$ python -q
>>> import numpy as np
>>> import numpy.linalg as la
>>> np.set_printoptions(precision=1, suppress=True, linewidth=200, legacy="1.25")
>>> def rnd(a):
...     return np.round(a, 1) + 0
... 
>>> K = np.load("layer10.npy")
>>> K
array([[-1.,  1.,  0.,  0.,  0.],
       [ 0., -1.,  1.,  0.,  0.],
       [ 0.,  0., -1.,  1.,  0.],
       [ 0.,  0.,  0., -1.,  1.],
       [ 0.,  0.,  0.,  0., -1.]])
>>> O, evecs = la.qr(K[:, :3])[0], la.qr(K[:, 3:])[0]
>>> sigma = la.svd(O.T @ evecs, compute_uv=False)
>>> rnd(np.degrees(np.arccos(sigma.clip(0, 1))))
array([35.3, 90. ])
>>> x = np.array([-1, 7, 1, -2, 1])
>>> rhs = K @ x
>>> rhs
array([ 8., -6., -3.,  3., -1.])
>>> rnd(la.solve(K, K[:, 3]))
array([0., 0., 0., 1., 0.])
>>> la.norm(K, axis=1).argmax()
0
>>> rnd(la.norm(K, axis=1))
array([1.4, 1.4, 1.4, 1.4, 1. ])
>>> rnd(la.norm(K) ** 2 / la.norm(K, 2) ** 2)
2.4
>>> rnd(la.norm(K, axis=0))
array([1. , 1.4, 1.4, 1.4, 1.4])
>>> B = K[0, 0] * K[1:] - np.outer(K[1:, 0], K[0])
>>> B
array([[ 0.,  1., -1., -0., -0.],
       [ 0., -0.,  1., -1., -0.],
       [ 0., -0., -0.,  1., -1.],
       [ 0., -0., -0., -0.,  1.]])
>>> la.matrix_rank(B), la.matrix_rank(K)
(4, 5)
>>> K[:, 0] / K[0, 0]
array([ 1., -0., -0., -0., -0.])
>>> W0 = np.load("x.npy")
>>> W0
array([[14,  6,  8, 16, 11, 10, 11, 12,  8, 11],
       [14, 12, 12, 16,  6,  9, 10, 12,  3,  8],
       [14, 16, 13, 15,  9,  9,  2,  8,  9,  4],
       [11, 11,  9, 11,  9, 13,  8, 13,  5,  4],
       [20, 15, 16, 25, 12, 16, 17, 18,  3, 11],
       [15,  3,  9, 15,  5,  6,  9,  6,  8, 13],
       [19, 18, 10, 19, 20, 12, 12, 16, 10, 18],
       [25, 18, 19, 26, 20, 21, 20, 27, 15, 20],
       [12, 14, 12, 14,  8,  6,  8,  9,  3,  6],
       [14, 16, 13, 15,  9,  9,  2,  8,  9,  4],
       [31, 22, 20, 30, 22, 33, 19, 28, 11,  8],
       [17,  5, 18, 22,  8, 16, 18, 14,  5,  8],
       [20, 15, 16, 25, 12, 16, 17, 18,  3, 11],
       [15, 17, 15, 17, 17, 15, 14, 18,  7, 10],
       [14,  7, 10, 15, 11,  8, 12, 14, 10, 16],
       [13,  9,  1,  8, 14, 16,  4, 10,  5,  5],
       [18, 14, 13, 16, 15, 15, 10, 14,  8,  7],
       [20,  9,  6, 16, 14, 19,  9, 10,  5, 10]])
>>> # rows 2 and 9 are equal
>>> O, R = la.qr(W0)
>>> rnd(O.T @ O)
array([[1., 0., 0., 0., 0., 0., 0., 0., 0., 0.],
       [0., 1., 0., 0., 0., 0., 0., 0., 0., 0.],
       [0., 0., 1., 0., 0., 0., 0., 0., 0., 0.],
       [0., 0., 0., 1., 0., 0., 0., 0., 0., 0.],
       [0., 0., 0., 0., 1., 0., 0., 0., 0., 0.],
       [0., 0., 0., 0., 0., 1., 0., 0., 0., 0.],
       [0., 0., 0., 0., 0., 0., 1., 0., 0., 0.],
       [0., 0., 0., 0., 0., 0., 0., 1., 0., 0.],
       [0., 0., 0., 0., 0., 0., 0., 0., 1., 0.],
       [0., 0., 0., 0., 0., 0., 0., 0., 0., 1.]])
>>> rnd(abs(R[0, 0])), rnd(la.norm(W0[:, 0]))
(75.0, 75.0)
>>> O, evecs = la.qr(W0[:, :4])[0], la.qr(W0[:, 4:])[0]
>>> sigma = la.svd(O.T @ evecs, compute_uv=False)
>>> rnd(la.norm(O @ O.T - evecs @ evecs.T, 2))
1.0
>>> proj = W0 @ la.solve(W0.T @ W0, W0.T)
>>> np.allclose(proj @ proj, proj)
True
>>> rnd(np.trace(proj))
10.0
>>> rnd(la.eigvalsh(proj))
array([0., 0., 0., 0., 0., 0., 0., 0., 1., 1., 1., 1., 1., 1., 1., 1., 1., 1.])
>>> x = np.array([2, 1, -3, -3, -2, -2, -1, 1, 3, -2])
>>> rhs = W0 @ x
>>> rnd(la.pinv(W0) @ W0)
array([[1., 0., 0., 0., 0., 0., 0., 0., 0., 0.],
       [0., 1., 0., 0., 0., 0., 0., 0., 0., 0.],
       [0., 0., 1., 0., 0., 0., 0., 0., 0., 0.],
       [0., 0., 0., 1., 0., 0., 0., 0., 0., 0.],
       [0., 0., 0., 0., 1., 0., 0., 0., 0., 0.],
       [0., 0., 0., 0., 0., 1., 0., 0., 0., 0.],
       [0., 0., 0., 0., 0., 0., 1., 0., 0., 0.],
       [0., 0., 0., 0., 0., 0., 0., 1., 0., 0.],
       [0., 0., 0., 0., 0., 0., 0., 0., 1., 0.],
       [0., 0., 0., 0., 0., 0., 0., 0., 0., 1.]])
>>> rnd(la.solve(W0.T @ W0, W0.T @ rhs))
array([ 2.,  1., -3., -3., -2., -2., -1.,  1.,  3., -2.])
>>> rng = np.random.default_rng(506)
>>> rhs = rhs + 0.1 * rng.normal(size=18)
>>> rnd(rhs)
array([ -77. ,  -79. ,  -50.9,  -59.1, -135.9,  -66. ,  -97.1, -137.1,  -69.9,  -51. , -150.1, -133.7, -135.9, -108. ,  -78. ,  -41.1,  -82.9,  -87. ])
>>> b, *_ = la.lstsq(W0, rhs)
>>> rnd(b)
array([ 2.,  1., -3., -3., -2., -2., -1.,  1.,  3., -2.])
>>> b.round()
array([ 2.,  1., -3., -3., -2., -2., -1.,  1.,  3., -2.])
>>> M = np.load("m.npy")
>>> M
array([[-1, -9, -1, -9, -1, -9],
       [-3, -8, -3, -8, -3, -8],
       [ 5,  8,  5,  8,  5,  8],
       [-1, -9, -1, -9, -1, -9],
       [-3, -8, -3, -8, -3, -8],
       [ 5,  8,  5,  8,  5,  8]])
>>> rank = la.matrix_rank(M)
>>> rank
2
>>> ns = la.svd(M)[2][rank:].T
>>> [int(la.matrix_rank(M[:i])) for i in range(1, len(M) + 1)]
[1, 2, 2, 2, 2, 2]
>>> rnd(M @ ns)
array([[0., 0., 0., 0.],
       [0., 0., 0., 0.],
       [0., 0., 0., 0.],
       [0., 0., 0., 0.],
       [0., 0., 0., 0.],
       [0., 0., 0., 0.]])
>>> ns.shape
(6, 4)
>>> rnd(ns @ ns.T)
array([[ 0.7,  0. , -0.3,  0. , -0.3,  0. ],
       [ 0. ,  0.7,  0. , -0.3,  0. , -0.3],
       [-0.3,  0. ,  0.7,  0. , -0.3,  0. ],
       [ 0. , -0.3,  0. ,  0.7,  0. , -0.3],
       [-0.3,  0. , -0.3,  0. ,  0.7,  0. ],
       [ 0. , -0.3,  0. , -0.3,  0. ,  0.7]])
>>> r0, v = M[4], M[2]
>>> r0 @ r0
219
>>> r0 @ v
-237
>>> pr = (r0 @ v) / (r0 @ r0) * r0
>>> rnd(pr)
array([3.2, 8.7, 3.2, 8.7, 3.2, 8.7])
>>> rnd(la.norm(r0 + v) ** 2 + la.norm(r0 - v) ** 2)
972.0
>>> rnd(v - pr)
array([ 1.8, -0.7,  1.8, -0.7,  1.8, -0.7])
>>> U, sigma, Vt = la.svd(M)
>>> evecs = Vt[:(sigma > 1e-8).sum()]
>>> x = M[5] + 2 * M[1] + rng.integers(2) * np.eye(6)[1]
>>> x
array([-1., -7., -1., -8., -1., -8.])
>>> rnd(la.norm(x - evecs.T @ evecs @ x))
0.8
>>> np.allclose(evecs.T @ evecs @ x, x)
False
>>> rnd(evecs.T @ evecs)
array([[0.3, 0. , 0.3, 0. , 0.3, 0. ],
       [0. , 0.3, 0. , 0.3, 0. , 0.3],
       [0.3, 0. , 0.3, 0. , 0.3, 0. ],
       [0. , 0.3, 0. , 0.3, 0. , 0.3],
       [0.3, 0. , 0.3, 0. , 0.3, 0. ],
       [0. , 0.3, 0. , 0.3, 0. , 0.3]])
>>> labels = rng.permutation(6)
>>> labels
array([1, 0, 2, 5, 4, 3])
>>> B = M[labels][:, labels]
>>> np.trace(B)
-8
>>> np.allclose(B, M)
False
>>> np.diag(B)
array([-8, -1,  5,  8, -3, -9])
>>> rnd(la.det(B)), rnd(la.det(M[labels]))
(0.0, 0.0)
>>> B
array([[-8, -3, -3, -8, -3, -8],
       [-9, -1, -1, -9, -1, -9],
       [ 8,  5,  5,  8,  5,  8],
       [ 8,  5,  5,  8,  5,  8],
       [-8, -3, -3, -8, -3, -8],
       [-9, -1, -1, -9, -1, -9]])
>>> rnd(np.sort(np.abs(la.eigvals(B))))
array([0., 0., 0., 0., 0., 8.])
>>> rnd(np.trace(la.pinv(M) @ M))
2.0
>>> rnd(M @ la.pinv(M) @ M)
array([[-1., -9., -1., -9., -1., -9.],
       [-3., -8., -3., -8., -3., -8.],
       [ 5.,  8.,  5.,  8.,  5.,  8.],
       [-1., -9., -1., -9., -1., -9.],
       [-3., -8., -3., -8., -3., -8.],
       [ 5.,  8.,  5.,  8.,  5.,  8.]])
>>> la.lstsq(M[:-1].T, M[-1])[2]
2
>>> np.unique(M.round(6), axis=0).shape
(3, 6)
>>> feats = np.array([[-6, 3, -6, -6, -6, 6, -3, -6],
...     [0, 0, 0, 0, 0, 0, 0, 0],
...     [-6, 3, -6, -6, -6, 6, -3, -6],
...     [-6, 3, -6, -6, -6, 6, -3, -6],
...     [0, 0, 0, 0, 0, 0, 0, 0],
...     [-6, 3, -6, -6, -6, 6, -3, -6],
...     [-6, 3, -6, -6, -6, 6, -3, -6],
...     [0, 0, 0, 0, 0, 0, 0, 0]])
>>> feats
array([[-6,  3, -6, -6, -6,  6, -3, -6],
       [ 0,  0,  0,  0,  0,  0,  0,  0],
       [-6,  3, -6, -6, -6,  6, -3, -6],
       [-6,  3, -6, -6, -6,  6, -3, -6],
       [ 0,  0,  0,  0,  0,  0,  0,  0],
       [-6,  3, -6, -6, -6,  6, -3, -6],
       [-6,  3, -6, -6, -6,  6, -3, -6],
       [ 0,  0,  0,  0,  0,  0,  0,  0]])
>>> np.kron(np.eye(2, dtype=int), K)
array([[-1.,  1.,  0.,  0.,  0., -0.,  0.,  0.,  0.,  0.],
       [ 0., -1.,  1.,  0.,  0.,  0., -0.,  0.,  0.,  0.],
       [ 0.,  0., -1.,  1.,  0.,  0.,  0., -0.,  0.,  0.],
       [ 0.,  0.,  0., -1.,  1.,  0.,  0.,  0., -0.,  0.],
       [ 0.,  0.,  0.,  0., -1.,  0.,  0.,  0.,  0., -0.],
       [-0.,  0.,  0.,  0.,  0., -1.,  1.,  0.,  0.,  0.],
       [ 0., -0.,  0.,  0.,  0.,  0., -1.,  1.,  0.,  0.],
       [ 0.,  0., -0.,  0.,  0.,  0.,  0., -1.,  1.,  0.],
       [ 0.,  0.,  0., -0.,  0.,  0.,  0.,  0., -1.,  1.],
       [ 0.,  0.,  0.,  0., -0.,  0.,  0.,  0.,  0., -1.]])
>>> rnd(la.det(2 * K)), rnd(la.det(K))
(-32.0, -1.0)
>>> np.einsum("ii->", K)
-5.0
>>> rnd(la.eigvals(K).sum().real)
-5.0
>>> np.poly(K)
array([ 1.,  5., 10., 10.,  5.,  1.])
>>> np.einsum("ij,ji->", K, K)
5.0
>>> rnd(la.eigvals(K))
array([-1., -1., -1., -1., -1.])
>>> rnd(la.det(K[::-1]))
-1.0
